In [1]: import numpy as np

In [2]: np.set_printoptions(precision=2, suppress=True, linewidth=120, floatmode="fixed")

In [3]: X = np.array([[5.43, 4.52, -1.24],
   ...:     [3.48, 6.12, 8.6],
   ...:     [-5.5, 9.37, 10.69],
   ...:     [4.41, -0.37, -9.91]])

In [4]: print(X)
[[ 5.43  4.52 -1.24]
 [ 3.48  6.12  8.60]
 [-5.50  9.37 10.69]
 [ 4.41 -0.37 -9.91]]

In [5]: x0 = np.array([5, -4, -4])

In [6]: y = X @ x0

In [7]: print(np.linalg.solve(X.T @ X, X.T @ y))
[ 5.00 -4.00 -4.00]

In [8]: rng = np.random.default_rng(159)

In [9]: y = y + 0.3 * rng.normal(size=4)

In [10]: print(y)
[  13.83  -41.84 -107.51   63.09]

In [11]: beta, *_ = np.linalg.lstsq(X, y)

In [12]: print(round(float(np.linalg.norm(y - X @ beta)), 2))
0.06

In [13]: print(np.round(X.T @ (y - X @ beta), 2) + 0)
[0.00 0.00 0.00]

In [14]: print(beta)
[ 4.94 -3.99 -4.02]

In [15]: arr = np.load("a.npy")

In [16]: print(arr)
[[ -3.65  -6.80   1.93   2.21   3.30  -0.84]
 [ -3.94   1.48   4.54  -3.77  -8.21  -0.54]
 [  5.59  -2.88   3.19   5.28  -2.26  -1.09]
 [ -1.07   4.53  -2.07  -2.13  -2.98 -10.30]
 [ -0.15  -2.28  -0.59   2.45   1.73  -1.85]
 [ -3.00  -3.24  -1.54  10.70   1.31  13.39]
 [  8.09   4.60  -0.76 -10.84  -4.70   9.03]
 [  7.92   4.29  -0.54  -5.16   1.31   0.41]
 [ -2.98  -1.57  -0.92  -1.00   2.00  -6.79]
 [  1.66   0.43   2.54  -0.24   3.40  -1.60]
 [ -7.47   2.75  -2.58  -1.99  -0.74  -5.28]
 [  2.46  -1.02   2.75   2.77  -4.00  -0.93]
 [  5.31   6.57   3.04  -1.11   4.16  -5.16]
 [  3.15   1.93  -1.35  -1.76  -3.72   0.32]
 [ -1.58  -3.14   2.61  -2.12   2.53  -1.49]
 [ -1.92   1.19  -4.15  -2.03   0.01   1.88]
 [ -1.21  -3.08  -0.07  -1.08  -3.89   6.54]
 [  2.27  -0.56  -0.21   2.20  -3.19   0.84]
 [ -0.39  -4.62  -2.15   2.27   3.87  -0.02]]

In [17]: z = rng.permutation(6)

In [18]: out = arr[:, z] * rng.choice([-1, 1], 6)

In [19]: print(out)
[[ -3.30   3.65  -1.93   2.21   6.80   0.84]
 [  8.21   3.94  -4.54  -3.77  -1.48   0.54]
 [  2.26  -5.59  -3.19   5.28   2.88   1.09]
 [  2.98   1.07   2.07  -2.13  -4.53  10.30]
 [ -1.73   0.15   0.59   2.45   2.28   1.85]
 [ -1.31   3.00   1.54  10.70   3.24 -13.39]
 [  4.70  -8.09   0.76 -10.84  -4.60  -9.03]
 [ -1.31  -7.92   0.54  -5.16  -4.29  -0.41]
 [ -2.00   2.98   0.92  -1.00   1.57   6.79]
 [ -3.40  -1.66  -2.54  -0.24  -0.43   1.60]
 [  0.74   7.47   2.58  -1.99  -2.75   5.28]
 [  4.00  -2.46  -2.75   2.77   1.02   0.93]
 [ -4.16  -5.31  -3.04  -1.11  -6.57   5.16]
 [  3.72  -3.15   1.35  -1.76  -1.93  -0.32]
 [ -2.53   1.58  -2.61  -2.12   3.14   1.49]
 [ -0.01   1.92   4.15  -2.03  -1.19  -1.88]
 [  3.89   1.21   0.07  -1.08   3.08  -6.54]
 [  3.19  -2.27   0.21   2.20   0.56  -0.84]
 [ -3.87   0.39   2.15   2.27   4.62   0.02]]

In [20]: left, _, vt = np.linalg.svd(arr.T @ out)

In [21]: print(z)
[4 0 2 3 1 5]
